$ python3 -q
>>> import numpy as np
>>> import numpy.linalg as la
>>> np.set_printoptions(precision=3, suppress=True, linewidth=120)
>>> feats = np.array([[9, 5, 1, 8, 5],
...     [2, 7, 7, 3, 1],
...     [8, 6, 5, 8, 0],
...     [3, 4, 7, 7, 5],
...     [3, 6, 6, 8, 5],
...     [8, 8, 0, 8, 5]])
>>> feats[5] = feats[0]
>>> feats
array([[9, 5, 1, 8, 5],
       [2, 7, 7, 3, 1],
       [8, 6, 5, 8, 0],
       [3, 4, 7, 7, 5],
       [3, 6, 6, 8, 5],
       [9, 5, 1, 8, 5]])
>>> # row 5 repeats row 0
>>> B = np.c_[feats[:, :1] @ np.array([[7]]), np.array([0, 3, -1, 0, 0, 2])]
>>> B
array([[63,  0],
       [14,  3],
       [56, -1],
       [21,  0],
       [21,  0],
       [63,  2]])
>>> la.matrix_rank(np.c_[feats, B])
np.int64(6)
>>> np.round(la.lstsq(feats, B[:, 0])[0], 3) + 0
array([7., 0., 0., 0., 0.])
>>> la.matrix_rank(B)
np.int64(2)
>>> la.norm(la.qr(feats)[0].T @ B, axis=0) ** 2 / ((B ** 2).sum(axis=0) + 1e-12)
array([1.   , 0.857])
>>> rng = np.random.default_rng(68966)
>>> z = rng.permutation(5)
>>> B = feats[:, z] * rng.choice([-1, 1], 5)
>>> B
array([[ 9, -5, -5,  1, -8],
       [ 2, -1, -7,  7, -3],
       [ 8,  0, -6,  5, -8],
       [ 3, -5, -4,  7, -7],
       [ 3, -5, -6,  6, -8],
       [ 9, -5, -5,  1, -8]])
>>> U, _, vt = la.svd(feats.T @ B)
>>> z
array([0, 4, 1, 2, 3])
>>> m1 = np.load("data.npy")
>>> m1
array([[ 1, -2,  4, -8],
       [ 1, -1,  1, -1],
       [ 1,  0,  0,  0]])
>>> # row 0 dominates
>>> def softmax(z):
...     e = np.exp(z - z.max(axis=-1, keepdims=True))
...     return e / e.sum(axis=-1, keepdims=True)
... 
>>> softmax(m1[1])
array([0.44, 0.06, 0.44, 0.06])
>>> np.round(softmax(10 * m1[1]), 3) + 0
array([0.5, 0. , 0.5, 0. ])
>>> softmax(m1).sum(axis=1)
array([1., 1., 1.])
>>> S = m1 @ m1.T / np.sqrt(4)
>>> softmax(S)[1] @ m1
array([ 1.   , -1.994,  3.984, -7.964])
>>> np.round(softmax(S), 3) + 0
array([[1.   , 0.   , 0.   ],
       [0.995, 0.004, 0.001],
       [0.333, 0.333, 0.333]])
>>> softmax(S + np.triu(np.full(S.shape, -np.inf), 1))
array([[1.   , 0.   , 0.   ],
       [0.996, 0.004, 0.   ],
       [0.333, 0.333, 0.333]])
>>> softmax(S).round(6).argmax(axis=1)
array([0, 0, 0])
>>> J = np.load("mat.npy")
>>> J
array([[ 7, -2, -6],
       [ 0,  9,  1],
       [-8,  9,  3],
       [ 0,  9,  1],
       [ 4, -9,  9],
       [ 3,  6, -6],
       [-4, -9,  8]])
>>> # row 3 repeats row 1
>>> x = np.array([-1, 2, -3])
>>> y = J @ x
>>> b, lr = np.zeros(3), 1 / la.norm(J, 2) ** 2
>>> for i in range(8):
...     b -= lr * J.T @ (J @ b - y)
...     if i % 2 == 0: print(i, round(la.norm(J @ b - y), 3))
... 
0 14.426
2 10.003
4 7.77
6 6.111
>>> round(float(la.cond(J)), 3)
2.98
>>> b
array([-0.48 ,  2.238, -2.569])
>>> O, r_ = la.qr(J)
>>> round(np.trace(O @ O.T), 3)
np.float64(3.0)
>>> np.round(O.T @ O, 3) + 0
array([[1., 0., 0.],
       [0., 1., 0.],
       [0., 0., 1.]])
>>> O @ r_
array([[ 7., -2., -6.],
       [ 0.,  9.,  1.],
       [-8.,  9.,  3.],
       [ 0.,  9.,  1.],
       [ 4., -9.,  9.],
       [ 3.,  6., -6.],
       [-4., -9.,  8.]])
>>> O.shape, r_.shape
((7, 3), (3, 3))
>>> x = np.array([2, 3, 2])
>>> y = J @ x
>>> la.solve(J.T @ J, J.T @ y)
array([2., 3., 2.])
>>> la.lstsq(J, y)[0]
array([2., 3., 2.])
>>> y
array([ -4,  29,  17,  29,  -1,  12, -19])
>>> y = y + 0.1 * rng.normal(size=7)
>>> y
array([ -4.106,  28.918,  17.003,  29.014,  -0.789,  11.967, -18.846])
>>> b, *_ = la.lstsq(J, y)
>>> np.round(la.norm(y - J @ b), 3)
np.float64(0.114)
>>> np.round(J.T @ (y - J @ b), 3) + 0
array([0., 0., 0.])
>>> b
array([2.003, 2.997, 2.016])
>>> proj = J @ la.solve(J.T @ J, J.T)
>>> np.round((np.eye(7) - proj) @ J, 3) + 0
array([[0., 0., 0.],
       [0., 0., 0.],
       [0., 0., 0.],
       [0., 0., 0.],
       [0., 0., 0.],
       [0., 0., 0.],
       [0., 0., 0.]])
>>> np.round(la.eigvalsh(proj), 3) + 0
array([0., 0., 0., 0., 1., 1., 1.])
>>> proj @ J[:, 2]
array([-6.,  1.,  3.,  1.,  9., -6.,  8.])
>>> np.diag(proj)
array([0.352, 0.375, 0.497, 0.375, 0.79 , 0.206, 0.404])
>>> u = np.array([1, -1, -2])
>>> np.array([np.convolve(row, u, "same") for row in feats])
array([[ -4, -22,  -3,  -5, -21],
       [  5,  -4, -18, -16,  -7],
       [ -2, -17,  -9, -18, -16],
       [  1,  -3,  -8, -16, -19],
       [  3,  -6, -10, -15, -21],
       [ -4, -22,  -3,  -5, -21]])
>>> np.cross(feats[4, :3], feats[3, :3])
array([18, -3, -6])
>>> np.correlate(feats[4], feats[3], "full")
array([ 15,  51,  93, 136, 156, 133,  85,  44,  15])
>>> np.polyval(u, feats[4])
array([ 4, 28, 28, 54, 18])
>>> np.convolve(feats[4], u)
array([  3,   3,  -6, -10, -15, -21, -10])
